>>> import numpy as np
>>> import numpy.linalg as la
>>> np.set_printoptions(precision=2, suppress=True, linewidth=140)
>>> def rd(a):
...     return np.round(a, 2) + 0
... 
>>> M = np.array([[2.05, -1.0, -2.0, -3.0, 3.0, 0.0, -1.0],
...     [1.0, -0.95, 0.0, -1.0, 1.0, -1.0, 2.0],
...     [0.0, -2.0, 1.05, -3.0, -3.0, -2.0, 0.0],
...     [2.0, 1.0, -3.0, -1.95, -2.0, 3.0, 1.0],
...     [-1.0, 3.0, -2.0, -1.0, 1.05, -3.0, -2.0],
...     [-1.0, -1.0, 2.0, -3.0, 1.0, -1.95, 0.0],
...     [2.0, -1.0, -2.0, -3.0, 3.0, 0.0, -0.95]])
>>> T = np.stack([M, 3 * M, M[::-1]])
>>> (T @ M.T).shape
(3, 7, 7)
>>> la.matrix_rank(T.reshape(3, -1))
np.int64(2)
>>> rd(np.einsum("bij,cij->bc", T, T))
array([[ 172.82,  518.45,   95.2 ],
       [ 518.45, 1555.36,  285.61],
       [  95.2 ,  285.61,  172.82]])
>>> rd(la.det(T))
array([   -168.71, -368966.22,     168.71])
>>> T.shape
(3, 7, 7)
>>> la.matrix_rank(T)
array([7, 7, 7])
>>> O, V = la.qr(M[:, :4])[0], la.qr(M[:, 4:])[0]
>>> sv = la.svd(O.T @ V, compute_uv=False)
>>> rd(np.degrees(np.arccos(sv.clip(0, 1))))
array([ 2.47, 43.23, 71.68])
>>> rng = np.random.default_rng(924)
>>> labels = rng.permutation(7)
>>> labels
array([2, 5, 3, 1, 0, 4, 6])
>>> out = M[labels][:, labels]
>>> rd(np.sort(np.abs(la.eigvals(out))))
array([0.05, 2.25, 2.25, 4.6 , 4.94, 5.42, 5.42])
>>> np.diag(out)
array([ 1.05, -1.95, -1.95, -0.95,  2.05,  1.05, -0.95])
>>> np.trace(out)
np.float64(-1.65)
>>> out
array([[ 1.05, -2.  , -3.  , -2.  ,  0.  , -3.  ,  0.  ],
       [ 2.  , -1.95, -3.  , -1.  , -1.  ,  1.  ,  0.  ],
       [-3.  ,  3.  , -1.95,  1.  ,  2.  , -2.  ,  1.  ],
       [ 0.  , -1.  , -1.  , -0.95,  1.  ,  1.  ,  2.  ],
       [-2.  ,  0.  , -3.  , -1.  ,  2.05,  3.  , -1.  ],
       [-2.  , -3.  , -1.  ,  3.  , -1.  ,  1.05, -2.  ],
       [-2.  ,  0.  , -3.  , -1.  ,  2.  ,  3.  , -0.95]])
>>> E = np.load("case2.npy")
>>> E
array([[ 0., -1.,  0.],
       [ 1.,  0.,  0.],
       [ 0.,  0.,  1.]])
>>> labels = rng.permutation(3)
>>> out = E[:, labels] * rng.choice([-1, 1], 3)
>>> out
array([[-0., -0.,  1.],
       [-1., -0., -0.],
       [-0., -1., -0.]])
>>> Uu, _, Vt = la.svd(E.T @ out)
>>> rd(la.lstsq(E, out)[0])
array([[-1.,  0.,  0.],
       [ 0.,  0., -1.],
       [ 0., -1.,  0.]])
>>> E.T @ E
array([[1., 0., 0.],
       [0., 1., 0.],
       [0., 0., 1.]])
>>> E @ E.T
array([[1., 0., 0.],
       [0., 1., 0.],
       [0., 0., 1.]])
>>> rd(la.pinv(E))
array([[ 0.,  1.,  0.],
       [-1.,  0.,  0.],
       [ 0.,  0.,  1.]])
>>> x0 = np.array([1, 5, 2])
>>> rd(la.norm(x0)), rd(la.norm(E @ x0))
(np.float64(5.48), np.float64(5.48))
>>> x0 = np.array([-2, -1, 0])
>>> target = E @ x0
>>> c, lr = np.zeros(3), 1 / la.norm(E, 2) ** 2
>>> for i in range(5):
...     c -= lr * E.T @ (E @ c - target)
...     if i % 1 == 0: print(i, round(la.norm(E @ c - target), 2))
... 
0 0.0
1 0.0
2 0.0
3 0.0
4 0.0
>>> rd(la.cond(E))
np.float64(1.0)
>>> O = E.astype(float).copy()
>>> for j in range(3):
...     O[:, j] -= O[:, :j] @ (O[:, :j].T @ O[:, j])
...     O[:, j] /= la.norm(O[:, j])
... 
>>> O.T @ E
array([[1., 0., 0.],
       [0., 1., 0.],
       [0., 0., 1.]])
>>> O.T @ O
array([[1., 0., 0.],
       [0., 1., 0.],
       [0., 0., 1.]])
>>> W0 = np.loadtxt("m.csv", delimiter=",")
>>> W0
array([[ 0.4,  1.4,  1.2, -0.3, -0.1,  1. ,  0.4],
       [ 1.6, -2. ,  0.1, -0.6, -0.6, -1.7, -0.7],
       [ 0.4,  2. ,  1.1, -1. , -0.4,  1.8, -0.2],
       [-4.8, -2.1, -3. , -0.3, -1.2, -1.2,  2.1],
       [-1.7, -1.4, -0.3,  0. ,  1.3,  0.3,  2. ],
       [ 0.7, -0.9, -1.3, -1.1,  0.6, -0.4, -1. ],
       [ 0.2,  2.3,  0.1, -1.3, -2.5,  0.2, -0.4],
       [ 0.8, -0.1,  1.7, -1.8,  0.1, -0.1, -0.9],
       [ 0.7, -1.6, -0.8,  1. ,  1.2, -0.2, -0.5],
       [-2.1,  0. , -1.1,  0.4,  0.5, -2.3,  0.4],
       [ 1. , -1.2,  0.3,  1.6,  0.9, -0.5, -1.3],
       [-1.3,  0.5, -2.4, -0.4, -0.2, -1.6, -1.8]])
>>> out = np.array([[2, 0], [3, 1], [3, 3], [2, 1], [3, 0], [2, 1], [1, 1]])
>>> rd(np.einsum("ij,ij->i", W0, W0))
array([ 4.82, 10.67,  9.81, 43.83, 10.72,  5.72, 13.48,  7.61,  6.42, 11.48,  7.84, 13.7 ])
>>> rd(np.einsum("ij->j", W0))
array([-4.1, -3.1, -4.4, -3.8, -0.4, -4.7, -1.9])
>>> la.matrix_rank(W0 @ out)
np.int64(2)
>>> out @ W0
Traceback (most recent call last):
  File "<python-input-50>", line 1, in <module>
    out @ W0
    ~~~~^~~~
ValueError: matmul: Input operand 1 has a mismatch in its core dimension 0, with gufunc signature (n?,k),(k,m?)->(n?,m?) (size 12 is different from 2)
